$ python -q
>>> import numpy as np
>>> from numpy import linalg as LA
>>> np.set_printoptions(precision=2, suppress=True, linewidth=140)
>>> tidy = lambda a: np.round(a, 2) + 0
>>> E = np.loadtxt("sample2.csv", delimiter=",")
>>> E
array([[0., 0., 1., 0., 0., 0., 0., 1., 1., 1.],
       [0., 0., 0., 0., 0., 0., 0., 0., 0., 0.],
       [1., 0., 0., 1., 0., 0., 0., 1., 0., 1.],
       [0., 0., 1., 0., 0., 0., 0., 1., 1., 1.],
       [0., 0., 0., 0., 0., 1., 1., 0., 0., 0.],
       [0., 0., 0., 0., 1., 0., 1., 0., 0., 0.],
       [0., 0., 0., 0., 1., 1., 0., 0., 0., 0.],
       [1., 0., 1., 1., 0., 0., 0., 0., 1., 1.],
       [1., 0., 0., 1., 0., 0., 0., 1., 0., 1.],
       [1., 0., 1., 1., 0., 0., 0., 1., 1., 0.]])
>>> # 3 blocks once reordered
>>> x = np.array([0, 1, 2, 1, 3, 2, 3, 3, 1, 0])
>>> h1 = np.maximum(E @ x, 0)
>>> E.T @ h1
array([19.,  0., 23., 19., 11., 10., 11., 27., 23., 24.])
>>> tidy(np.tanh(E @ x))
array([1., 0., 1., 1., 1., 1., 1., 1., 1., 1.])
>>> h1
array([6., 0., 4., 6., 5., 6., 5., 4., 4., 7.])
>>> np.maximum(E @ (3 * x), 0)
array([18.,  0., 12., 18., 15., 18., 15., 12., 12., 21.])
>>> [round(float(x), 2) for x in LA.svd(E, compute_uv=False)[:3]]
[4.37, 2.0, 2.0]
>>> w, vecs = LA.eigvalsh(E)
Traceback (most recent call last):
  File "<python-input-14>", line 1, in <module>
    w, vecs = LA.eigvalsh(E)
    ^^^^^^^
ValueError: too many values to unpack (expected 2)
>>> w, vecs = LA.eigh(E)
>>> tidy(np.abs(vecs[:, -1]))
array([0.38, 0.  , 0.38, 0.38, 0.  , 0.  , 0.  , 0.45, 0.38, 0.45])
>>> tidy(vecs @ np.diag(w) @ vecs.T)
array([[0., 0., 1., 0., 0., 0., 0., 1., 1., 1.],
       [0., 0., 0., 0., 0., 0., 0., 0., 0., 0.],
       [1., 0., 0., 1., 0., 0., 0., 1., 0., 1.],
       [0., 0., 1., 0., 0., 0., 0., 1., 1., 1.],
       [0., 0., 0., 0., 0., 1., 1., 0., 0., 0.],
       [0., 0., 0., 0., 1., 0., 1., 0., 0., 0.],
       [0., 0., 0., 0., 1., 1., 0., 0., 0., 0.],
       [1., 0., 1., 1., 0., 0., 0., 0., 1., 1.],
       [1., 0., 0., 1., 0., 0., 0., 1., 0., 1.],
       [1., 0., 1., 1., 0., 0., 0., 1., 1., 0.]])
>>> print(tidy(w))
[-2.   -1.37 -1.   -1.   -1.    0.    0.    0.    2.    4.37]
>>> np.abs(vecs[:, -1]).round(6).argmax()
np.int64(7)
>>> print(tidy(LA.eigvalsh(E + -3 * np.eye(10))))
[-5.   -4.37 -4.   -4.   -4.   -3.   -3.   -3.   -1.    1.37]
>>> Uu, sv, Vt = LA.svd(E, full_matrices=False)
>>> Uu.shape, sv.shape, Vt.shape
((10, 10), (10,), (10, 10))
>>> print(tidy(sv))
[4.37 2.   2.   1.37 1.   1.   1.   0.   0.   0.  ]
>>> print(tidy(Uu.T @ Uu))
[[1. 0. 0. 0. 0. 0. 0. 0. 0. 0.]
 [0. 1. 0. 0. 0. 0. 0. 0. 0. 0.]
 [0. 0. 1. 0. 0. 0. 0. 0. 0. 0.]
 [0. 0. 0. 1. 0. 0. 0. 0. 0. 0.]
 [0. 0. 0. 0. 1. 0. 0. 0. 0. 0.]
 [0. 0. 0. 0. 0. 1. 0. 0. 0. 0.]
 [0. 0. 0. 0. 0. 0. 1. 0. 0. 0.]
 [0. 0. 0. 0. 0. 0. 0. 1. 0. 0.]
 [0. 0. 0. 0. 0. 0. 0. 0. 1. 0.]
 [0. 0. 0. 0. 0. 0. 0. 0. 0. 1.]]
>>> tidy(np.sqrt((sv ** 2).sum())), tidy(LA.norm(E))
(np.float64(5.66), np.float64(5.66))
>>> print(tidy(Uu.T @ E @ Vt.T))
[[4.37 0.   0.   0.   0.   0.   0.   0.   0.   0.  ]
 [0.   2.   0.   0.   0.   0.   0.   0.   0.   0.  ]
 [0.   0.   2.   0.   0.   0.   0.   0.   0.   0.  ]
 [0.   0.   0.   1.37 0.   0.   0.   0.   0.   0.  ]
 [0.   0.   0.   0.   1.   0.   0.   0.   0.   0.  ]
 [0.   0.   0.   0.   0.   1.   0.   0.   0.   0.  ]
 [0.   0.   0.   0.   0.   0.   1.   0.   0.   0.  ]
 [0.   0.   0.   0.   0.   0.   0.   0.   0.   0.  ]
 [0.   0.   0.   0.   0.   0.   0.   0.   0.   0.  ]
 [0.   0.   0.   0.   0.   0.   0.   0.   0.   0.  ]]
>>> print(tidy(np.abs(Vt[0])))
[0.38 0.   0.38 0.38 0.   0.   0.   0.45 0.38 0.45]
>>> E @ E
array([[4., 0., 2., 4., 0., 0., 0., 3., 2., 3.],
       [0., 0., 0., 0., 0., 0., 0., 0., 0., 0.],
       [2., 0., 4., 2., 0., 0., 0., 3., 4., 3.],
       [4., 0., 2., 4., 0., 0., 0., 3., 2., 3.],
       [0., 0., 0., 0., 2., 1., 1., 0., 0., 0.],
       [0., 0., 0., 0., 1., 2., 1., 0., 0., 0.],
       [0., 0., 0., 0., 1., 1., 2., 0., 0., 0.],
       [3., 0., 3., 3., 0., 0., 0., 5., 3., 4.],
       [2., 0., 4., 2., 0., 0., 0., 3., 4., 3.],
       [3., 0., 3., 3., 0., 0., 0., 4., 3., 5.]])
>>> LA.determinant(E)
Traceback (most recent call last):
  File "<python-input-29>", line 1, in <module>
    LA.determinant(E)
    ^^^^^^^^^^^^^^
AttributeError: module 'numpy.linalg' has no attribute 'determinant'
>>> tidy(np.abs(LA.eigvals(E)).max())
np.float64(4.37)
>>> (E + E.T) / 2
array([[0., 0., 1., 0., 0., 0., 0., 1., 1., 1.],
       [0., 0., 0., 0., 0., 0., 0., 0., 0., 0.],
       [1., 0., 0., 1., 0., 0., 0., 1., 0., 1.],
       [0., 0., 1., 0., 0., 0., 0., 1., 1., 1.],
       [0., 0., 0., 0., 0., 1., 1., 0., 0., 0.],
       [0., 0., 0., 0., 1., 0., 1., 0., 0., 0.],
       [0., 0., 0., 0., 1., 1., 0., 0., 0., 0.],
       [1., 0., 1., 1., 0., 0., 0., 0., 1., 1.],
       [1., 0., 0., 1., 0., 0., 0., 1., 0., 1.],
       [1., 0., 1., 1., 0., 0., 0., 1., 1., 0.]])
>>> E.inv()
Traceback (most recent call last):
  File "<python-input-32>", line 1, in <module>
    E.inv()
    ^^^^^
AttributeError: 'numpy.ndarray' object has no attribute 'inv'
>>> feats = np.load("a.npy")
>>> feats
array([[-1,  1, -1,  2,  1,  1, -2,  0,  1, -2],
       [ 0,  2,  2,  1, -1, -1,  1, -1, -1, -1],
       [ 0,  0,  1,  0,  0, -2,  1,  1,  2, -1],
       [ 0,  0,  0,  2, -1,  1,  2,  2,  1,  2],
       [ 0,  0,  0,  0,  1,  2,  1,  0,  0,  2],
       [ 0,  0,  0,  0,  0,  1, -1,  0, -2,  0],
       [ 0,  0,  0,  0,  0,  0,  0,  2,  1, -1],
       [ 0,  0,  0,  0,  0,  0,  0,  2,  2,  1],
       [ 0,  0,  0,  0,  0,  0,  0,  0,  2, -2],
       [ 0,  0,  0,  0,  0,  0,  0,  0,  0,  2]])
>>> # looks like rank 9
>>> assert feats == feats.T
Traceback (most recent call last):
  File "<python-input-36>", line 1, in <module>
    assert feats == feats.T
           ^^^^^^^^^^^^^^^^
ValueError: The truth value of an array with more than one element is ambiguous. Use a.any() or a.all()
>>> np.allclose(feats @ feats.T, feats.T @ feats)
False
>>> np.allclose(feats, feats.T)
False
>>> tidy(np.abs(LA.eigvals(feats)).max())
np.float64(2.0)
>>> LA.determinant(feats)
Traceback (most recent call last):
  File "<python-input-40>", line 1, in <module>
    LA.determinant(feats)
    ^^^^^^^^^^^^^^
AttributeError: module 'numpy.linalg' has no attribute 'determinant'
>>> tidy(np.sort(np.abs(LA.eigvals(feats))))
array([0., 1., 1., 1., 1., 2., 2., 2., 2., 2.])
>>> tidy(LA.det(feats))
np.float64(0.0)
>>> feats.inv()
Traceback (most recent call last):
  File "<python-input-43>", line 1, in <module>
    feats.inv()
    ^^^^^^^^^
AttributeError: 'numpy.ndarray' object has no attribute 'inv'
>>> Uu, sv, Vt = LA.svd(feats, full_matrices=False)
>>> tidy(Uu.T @ Uu)
array([[1., 0., 0., 0., 0., 0., 0., 0., 0., 0.],
       [0., 1., 0., 0., 0., 0., 0., 0., 0., 0.],
       [0., 0., 1., 0., 0., 0., 0., 0., 0., 0.],
       [0., 0., 0., 1., 0., 0., 0., 0., 0., 0.],
       [0., 0., 0., 0., 1., 0., 0., 0., 0., 0.],
       [0., 0., 0., 0., 0., 1., 0., 0., 0., 0.],
       [0., 0., 0., 0., 0., 0., 1., 0., 0., 0.],
       [0., 0., 0., 0., 0., 0., 0., 1., 0., 0.],
       [0., 0., 0., 0., 0., 0., 0., 0., 1., 0.],
       [0., 0., 0., 0., 0., 0., 0., 0., 0., 1.]])
>>> (sv > 1e-8).sum()
np.int64(9)
>>> Uu.shape, sv.shape, Vt.shape
((10, 10), (10,), (10, 10))
>>> Uu, sv, Vt = LA.svd(feats)
>>> vecs = Vt[:(sv > 1e-8).sum()]
>>> rng = np.random.default_rng(6860)
>>> x = feats[0] + -1 * feats[6] + rng.integers(2) * np.eye(10)[7]
>>> print(x)
[-1.  1. -1.  2.  1.  1. -2. -2.  0. -1.]
>>> tidy(LA.norm(x - vecs.T @ vecs @ x))
np.float64(0.0)
>>> tidy(np.diag(vecs.T @ vecs))
array([0.13, 0.99, 0.99, 0.95, 0.95, 0.99, 0.99, 1.  , 1.  , 1.  ])
>>> tidy(vecs.T @ vecs)
array([[ 0.13, -0.07,  0.07, -0.22, -0.22,  0.07,  0.07,  0.  ,  0.  ,  0.  ],
       [-0.07,  0.99,  0.01, -0.02, -0.02,  0.01,  0.01,  0.  ,  0.  ,  0.  ],
       [ 0.07,  0.01,  0.99,  0.02,  0.02, -0.01, -0.01,  0.  ,  0.  ,  0.  ],
       [-0.22, -0.02,  0.02,  0.95, -0.05,  0.02,  0.02,  0.  ,  0.  ,  0.  ],
       [-0.22, -0.02,  0.02, -0.05,  0.95,  0.02,  0.02,  0.  ,  0.  ,  0.  ],
       [ 0.07,  0.01, -0.01,  0.02,  0.02,  0.99, -0.01,  0.  ,  0.  ,  0.  ],
       [ 0.07,  0.01, -0.01,  0.02,  0.02, -0.01,  0.99,  0.  ,  0.  ,  0.  ],
       [ 0.  ,  0.  ,  0.  ,  0.  ,  0.  ,  0.  ,  0.  ,  1.  ,  0.  ,  0.  ],
       [ 0.  ,  0.  ,  0.  ,  0.  ,  0.  ,  0.  ,  0.  ,  0.  ,  1.  ,  0.  ],
       [ 0.  ,  0.  ,  0.  ,  0.  ,  0.  ,  0.  ,  0.  ,  0.  ,  0.  ,  1.  ]])
>>> print(np.allclose(vecs.T @ vecs @ x, x))
True
>>> LA.matrix_rank(np.vstack([feats, x]))
np.int64(9)
>>> LA.cond(feats) > 100
np.True_
>>> LA.matrix_rank(feats, rtol=0.1)
np.int64(8)
>>> tidy(LA.norm(feats, 2) / LA.norm(feats))
np.float64(0.55)
>>> A = np.array([[2.0, 3.0, 3.0, 0.0],
...     [1.0, 0.0, 1.0, 0.0],
...     [2.0, 2.0, 1.0, 0.0],
...     [0.0, 0.0, 0.0, 5.0]])
>>> # splits into 2 blocks
>>> w, vecs = LA.eig(A)
>>> tidy(np.sort(LA.eigvals(LA.inv(A))))
array([-1. , -1. ,  0.2,  0.2])
>>> tidy(w)
array([ 5., -1., -1.,  5.])
>>> print(tidy(np.sort(LA.eigvals(A.T))))
[-1. -1.  5.  5.]
>>> tidy(np.prod(w))
np.float64(25.0)
>>> tidy(np.sort(LA.eigvals(A @ A)))
array([ 1.,  1., 25., 25.])
